In [1]: import numpy as np

In [2]: from numpy import linalg as LA

In [3]: np.set_printoptions(precision=3, suppress=True, linewidth=120)

In [4]: mat = np.loadtxt("sample2.csv", delimiter=",")

In [5]: mat
Out[5]: 
array([[ 0.149, -0.282, -0.776],
       [-0.868, -6.998,  3.73 ],
       [ 0.855, -2.428,  1.318],
       [ 1.548, -4.604,  0.055],
       [ 0.466, -2.903,  2.238],
       [ 1.517, -4.158, -0.136],
       [ 0.218,  6.515, -3.76 ],
       [-0.18 , -1.117, -1.364],
       [-2.927,  1.662,  2.082],
       [ 0.336,  0.523,  0.341],
       [-2.252,  1.92 ,  0.065],
       [ 1.328, 10.516, -3.66 ],
       [ 1.985, -8.22 ,  2.128],
       [ 1.437,  1.687, -2.015]])

In [6]: d = LA.norm(mat[:, None] - mat[None], axis=-1)

In [7]: d.shape
Out[7]: (14, 14)

In [8]: print(np.flatnonzero(d[12] < d.mean() / 2))
[12]

In [9]: print(d[:5, :5])
[[0.    8.151 3.08  4.618 4.007]
 [8.151 0.    5.447 5.007 4.558]
 [3.08  5.447 0.    2.61  1.106]
 [4.618 5.007 2.61  0.    2.971]
 [4.007 4.558 1.106 2.971 0.   ]]

In [10]: np.unravel_index(d.round(6).argmax(), d.shape)
Out[10]: (np.int64(11), np.int64(12))

In [11]: d.mean(axis=1).argmax()
Out[11]: np.int64(11)

In [12]: LA.norm(mat, axis=0)
Out[12]: array([ 5.294, 18.256,  7.982])

In [13]: round(LA.norm(mat, 1), 3), round(LA.norm(mat, np.inf), 3)
Out[13]: (np.float64(53.533), np.float64(15.504))

In [14]: print(round(LA.norm(mat[5], 1), 3), round(float(LA.norm(mat[5], np.inf)), 3))
5.811 4.158

In [15]: print(LA.norm(mat, axis=1).argmax())
11

In [16]: Z = mat[[12, 5]].astype(float)

In [17]: for _ in range(5):
    ...:     z = LA.norm(mat[:, None] - Z, axis=-1).argmin(axis=1)
    ...:     Z = np.array([mat[z == j].mean(axis=0) for j in range(2)])
    ...: 

In [18]: z
Out[18]: array([1, 0, 0, 0, 0, 0, 1, 1, 1, 1, 1, 1, 0, 1])

In [19]: np.bincount(z)
Out[19]: array([6, 8])

In [20]: np.abs(Z[1] - Z[0]).argmax()
Out[20]: np.int64(1)

In [21]: Z
Out[21]: 
array([[ 0.917, -4.885,  1.555],
       [-0.236,  2.678, -1.136]])

In [22]: M2 = mat / np.sqrt((mat ** 2).mean(axis=1, keepdims=True))

In [23]: LA.matrix_rank(mat - mat.mean(axis=1, keepdims=True))
Out[23]: np.int64(2)

In [24]: LA.norm(M2, axis=1)
Out[24]: array([1.732, 1.732, 1.732, 1.732, 1.732, 1.732, 1.732, 1.732, 1.732, 1.732, 1.732, 1.732, 1.732, 1.732])

In [25]: feats = np.diag(np.array([1, 0, 2, 0])) + 5 * np.eye(4, k=1) + 5 * np.eye(4, k=-1)

In [26]: feats
Out[26]: 
array([[1., 5., 0., 0.],
       [5., 0., 5., 0.],
       [0., 5., 2., 5.],
       [0., 0., 5., 0.]])

In [27]: # equal to its transpose

In [28]: q = feats.astype(float).copy()

In [29]: for j in range(4):
    ...:     q[:, j] -= q[:, :j] @ (q[:, :j].T @ q[:, j])
    ...:     q[:, j] /= LA.norm(q[:, j])
    ...: 

In [30]: np.round(q.T @ feats, 3) + 0
Out[30]: 
array([[5.099, 0.981, 4.903, 0.   ],
       [0.   , 7.003, 0.741, 3.57 ],
       [0.   , 0.   , 5.423, 1.356],
       [0.   , 0.   , 0.   , 3.227]])

In [31]: np.all(LA.eigvalsh(feats) > 0)
Out[31]: np.False_

In [32]: [round(float(LA.det(feats[:i, :i])), 2) + 0 for i in range(1, 5)]
Out[32]: [1.0, -25.0, -75.0, 625.0]

In [33]: vals, evecs = LA.eigh(feats)

In [34]: print(LA.svd(feats, compute_uv=False))
[9.014 7.286 3.786 2.514]

In [35]: np.round(evecs @ np.diag(vals) @ evecs.T, 3) + 0
Out[35]: 
array([[1., 5., 0., 0.],
       [5., 0., 5., 0.],
       [0., 5., 2., 5.],
       [0., 0., 5., 0.]])

In [36]: np.round(evecs.T @ feats @ evecs, 3) + 0
Out[36]: 
array([[-7.286,  0.   ,  0.   ,  0.   ],
       [ 0.   , -2.514,  0.   ,  0.   ],
       [ 0.   ,  0.   ,  3.786,  0.   ],
       [ 0.   ,  0.   ,  0.   ,  9.014]])

In [37]: np.round(vals.sum(), 3), np.trace(feats)
Out[37]: (np.float64(3.0), np.float64(3.0))

In [38]: (vals > 1e-8).sum(), (vals < -1e-8).sum()
Out[38]: (np.int64(2), np.int64(2))

In [39]: print(vals)
[-7.286 -2.514  3.786  9.014]

In [40]: vals, evecs = LA.eig(feats)

In [41]: np.round(feats @ evecs[:, 0] - vals[0] * evecs[:, 0], 3) + 0
Out[41]: array([0., 0., 0., 0.])

In [42]: vals
Out[42]: array([ 9.014,  3.786, -7.286, -2.514])

In [43]: np.sort(LA.eigvals(feats @ feats))
Out[43]: array([ 6.318, 14.331, 53.093, 81.258])

In [44]: np.sort(LA.eigvals(feats.T))
Out[44]: array([-7.286, -2.514,  3.786,  9.014])

In [45]: round(float(np.prod(vals)), 3)
Out[45]: 625.0
